$ python -q
>>> import numpy as np
>>> np.set_printoptions(precision=3, suppress=True, linewidth=200)
>>> def rnd(a):
...     return np.round(a, 3) + 0
... 
>>> cent = np.array([[9, -5, -3, -2], [-9, 4, 5, 2], [-6, -5, -8, -8], [-8, 6, 5, 7]])
>>> rng = np.random.default_rng(381896)
>>> feats = (rng.random((18, 4)) < 0.25) @ cent
>>> feats
array([[-23,   5,   2,   1],
       [  0,   0,   0,   0],
       [ -6,  -5,  -8,  -8],
       [  0,   0,   0,   0],
       [ -6,  -6,  -6,  -8],
       [ -9,   4,   5,   2],
       [ -9,   4,   5,   2],
       [  0,   0,   0,   0],
       [ -9,   4,   5,   2],
       [ -8,   6,   5,   7],
       [ -5,  -4,  -6,  -3],
       [ -9,   4,   5,   2],
       [  9,  -5,  -3,  -2],
       [-17,  10,  10,   9],
       [-15,  -1,  -3,  -6],
       [-14,   1,  -3,  -1],
       [  0,   0,   0,   0],
       [  0,   0,   0,   0]])
>>> # row 3 repeats row 1
>>> feats - feats[0]
array([[  0,   0,   0,   0],
       [ 23,  -5,  -2,  -1],
       [ 17, -10, -10,  -9],
       [ 23,  -5,  -2,  -1],
       [ 17, -11,  -8,  -9],
       [ 14,  -1,   3,   1],
       [ 14,  -1,   3,   1],
       [ 23,  -5,  -2,  -1],
       [ 14,  -1,   3,   1],
       [ 15,   1,   3,   6],
       [ 18,  -9,  -8,  -4],
       [ 14,  -1,   3,   1],
       [ 32, -10,  -5,  -3],
       [  6,   5,   8,   8],
       [  8,  -6,  -5,  -7],
       [  9,  -4,  -5,  -2],
       [ 23,  -5,  -2,  -1],
       [ 23,  -5,  -2,  -1]])
>>> np.unravel_index(np.abs(feats).argmax(), feats.shape)
(np.int64(0), np.int64(0))
>>> np.diff(feats, axis=0)
array([[ 23,  -5,  -2,  -1],
       [ -6,  -5,  -8,  -8],
       [  6,   5,   8,   8],
       [ -6,  -6,  -6,  -8],
       [ -3,  10,  11,  10],
       [  0,   0,   0,   0],
       [  9,  -4,  -5,  -2],
       [ -9,   4,   5,   2],
       [  1,   2,   0,   5],
       [  3, -10, -11, -10],
       [ -4,   8,  11,   5],
       [ 18,  -9,  -8,  -4],
       [-26,  15,  13,  11],
       [  2, -11, -13, -15],
       [  1,   2,   0,   5],
       [ 14,  -1,   3,   1],
       [  0,   0,   0,   0]])
>>> print(rnd(np.linalg.norm(feats)))
53.395
>>> print(np.linalg.matrix_rank(feats))
4
>>> print(rnd(np.linalg.svd(feats, compute_uv=False)))
[45.125 27.98   5.226  2.141]
>>> feats.sum(axis=0)
array([-121,   17,    8,   -3])
>>> np.abs(feats).max()
np.int64(23)
>>> rnd(np.linalg.norm(feats, axis=0))
array([42.485, 18.138, 19.799, 18.028])
>>> rnd(np.linalg.norm(feats, 1)), rnd(np.linalg.norm(feats, np.inf))
(np.float64(139.0), np.float64(46.0))
>>> z = feats[:, 3] > np.median(feats[:, 3])
>>> f = feats[z].mean(axis=0) - feats[~z].mean(axis=0)
>>> np.argsort(-np.abs(f).round(6), kind="stable")
array([0, 2, 1, 3])
>>> ((feats - feats.mean(axis=0)) @ f > 0).astype(int)
array([1, 0, 0, 0, 0, 1, 1, 0, 1, 1, 0, 1, 0, 1, 0, 1, 0, 0])
>>> rnd(f)
array([-8.636,  7.104,  7.922,  6.117])
>>> z.astype(int)
array([1, 0, 0, 0, 0, 1, 1, 0, 1, 1, 0, 1, 0, 1, 0, 0, 0, 0])
>>> O, evecs = np.linalg.qr(feats[:, :1])[0], np.linalg.qr(feats[:, 1:])[0]
>>> sigma = np.linalg.svd(O.T @ evecs, compute_uv=False)
>>> print(rnd(sigma))
[0.939]
>>> rnd(np.degrees(np.arccos(sigma.clip(0, 1))))
array([20.081])
>>> F = np.loadtxt("case19.csv", delimiter=",")
>>> F
array([[ 2.273, -0.641,  2.605,  0.622,  1.195],
       [-1.913,  4.539, -3.205, -0.071, -0.883],
       [ 1.714,  3.595, -0.354,  0.251,  0.903],
       [-2.577,  3.049, -2.371,  0.473,  1.331],
       [ 1.06 ,  2.159,  0.304, -0.614, -0.803],
       [-0.639,  5.688, -1.29 ,  1.4  ,  0.099]])
>>> W = np.array([[-5, -5, 4, -5, -3],
...     [4, 0, 0, 4, 5],
...     [5, 1, 1, -3, -5],
...     [-4, 5, 4, -4, 0],
...     [4, -5, 3, 5, 3]])
>>> c = np.array([2, -2, -1, -2, 1])
>>> H = np.maximum(F @ W + c, 0)
>>> rnd((H > 0).mean(axis=0))
array([1.   , 0.5  , 0.5  , 0.667, 0.833])
>>> cent = np.array([[0, -3], [-1, 3], [0, -2], [-2, 0], [0, 1]])
>>> rnd(H @ cent)
array([[  0.   , -43.704],
       [-70.83 ,  36.726],
       [-16.766, -26.062],
       [-74.138,  -3.478],
       [  0.   , -13.614],
       [-51.834,   6.353]])
>>> z = rng.permutation(5)
>>> other = F[:, z] * rng.choice([-1, 1], 5)
>>> print(other)
[[-2.605  0.641 -2.273 -1.195  0.622]
 [ 3.205 -4.539  1.913  0.883 -0.071]
 [ 0.354 -3.595 -1.714 -0.903  0.251]
 [ 2.371 -3.049  2.577 -1.331  0.473]
 [-0.304 -2.159 -1.06   0.803 -0.614]
 [ 1.29  -5.688  0.639 -0.099  1.4  ]]
>>> Uu, _, VT = np.linalg.svd(F.T @ other)
>>> rnd(Uu @ VT)
array([[ 0.,  0., -1.,  0.,  0.],
       [ 0., -1.,  0.,  0.,  0.],
       [-1.,  0.,  0.,  0.,  0.],
       [ 0.,  0.,  0.,  0.,  1.],
       [ 0.,  0.,  0., -1.,  0.]])
>>> z
array([2, 1, 0, 4, 3])
>>> rnd(np.linalg.lstsq(F, other)[0])
array([[ 0.,  0., -1.,  0.,  0.],
       [ 0., -1.,  0.,  0.,  0.],
       [-1.,  0.,  0.,  0.,  0.],
       [ 0.,  0.,  0.,  0.,  1.],
       [ 0.,  0.,  0., -1.,  0.]])
>>> t3 = np.stack([F, -1 * F, F[::-1]])
>>> np.linalg.matrix_rank(t3)
array([5, 5, 5])
>>> print(t3.sum(axis=0))
[[-0.639  5.688 -1.29   1.4    0.099]
 [ 1.06   2.159  0.304 -0.614 -0.803]
 [-2.577  3.049 -2.371  0.473  1.331]
 [ 1.714  3.595 -0.354  0.251  0.903]
 [-1.913  4.539 -3.205 -0.071 -0.883]
 [ 2.273 -0.641  2.605  0.622  1.195]]
>>> other = F / np.sqrt((F ** 2).mean(axis=1, keepdims=True))
>>> print(rnd(np.linalg.norm(other, axis=1)))
[2.236 2.236 2.236 2.236 2.236 2.236]
>>> np.linalg.matrix_rank(other) == np.linalg.matrix_rank(F)
np.True_
>>> rnd(other[3])
array([-1.187,  1.405, -1.092,  0.218,  0.613])
>>> np.linalg.matrix_rank(F - F.mean(axis=1, keepdims=True))
np.int64(4)
>>> O, evecs = np.linalg.qr(F[:, :4])[0], np.linalg.qr(F[:, 4:])[0]
>>> sigma = np.linalg.svd(O.T @ evecs, compute_uv=False)
>>> print(rnd(sigma))
[0.648]
>>> rnd(np.linalg.norm(O @ O.T - evecs @ evecs.T, 2))
np.float64(1.0)
>>> J = np.array([[1, 5, 0, 0], [0, 0, 0, 0], [0, 0, 1, 5], [0, 0, 0, 0]])
>>> rnd(np.linalg.det(J))
np.float64(0.0)
>>> rnd(np.sort(np.linalg.eigvals(J).real))
array([0., 0., 1., 1.])
>>> data = np.loadtxt("dump.csv", delimiter=",")
>>> rnd(data)
array([[ 10.894,  -0.924, -14.767,   7.9  ],
       [ 18.983,  -4.699,  -2.252,  -3.536],
       [-18.743,   4.902,   0.227,   4.963],
       [ -5.449,   3.344, -14.514,  12.185],
       [-18.99 ,   4.56 ,   3.325,   2.748],
       [-16.273,   2.871,  10.726,  -3.45 ],
       [ -8.497,   3.951, -13.034,  11.929],
       [  7.712,  -3.801,  13.465, -12.032],
       [-18.442,   3.98 ,   6.635,   0.159],
       [-16.563,   2.997,  10.35 ,  -3.093],
       [-13.191,   1.692,  13.52 ,  -6.352],
       [-18.997,   4.624,   2.851,   3.099],
       [ -1.508,   2.467, -15.733,  12.005],
       [-18.636,   4.124,   5.93 ,   0.731],
       [ -4.49 ,  -0.955,  16.238, -10.736],
       [-10.557,   0.816,  14.91 ,  -8.097],
       [ 16.212,  -2.845, -10.801,   3.521],
       [ 14.624,  -4.902,   8.005,  -9.901],
       [ 18.568,  -4.071,  -6.197,  -0.515],
       [ -9.637,   4.16 , -12.339,  11.729],
       [ 16.643,  -5.064,   5.2  ,  -8.387],
       [-18.064,   5.046,  -2.22 ,   6.58 ],
       [ 14.502,  -2.166, -12.539,   5.27 ],
       [ -6.242,   3.508, -14.177,  12.155],
       [  7.469,  -3.754,  13.591, -12.059]])
>>> # rows and columns are dependent
>>> np.linalg.matrix_rank(data, rtol=0.1)
np.int64(2)
>>> np.argsort(-np.linalg.norm(data, axis=0).round(6), kind="stable")[:3]
array([0, 2, 3])
>>> [round(float(x), 3) for x in np.linalg.svd(data, compute_uv=False)[:3]]
[75.161, 65.961, 0.0]
>>> print(rnd(np.linalg.norm(data, 2) / np.linalg.norm(data)))
0.752
>>> np.linalg.cond(data) > 100
np.True_
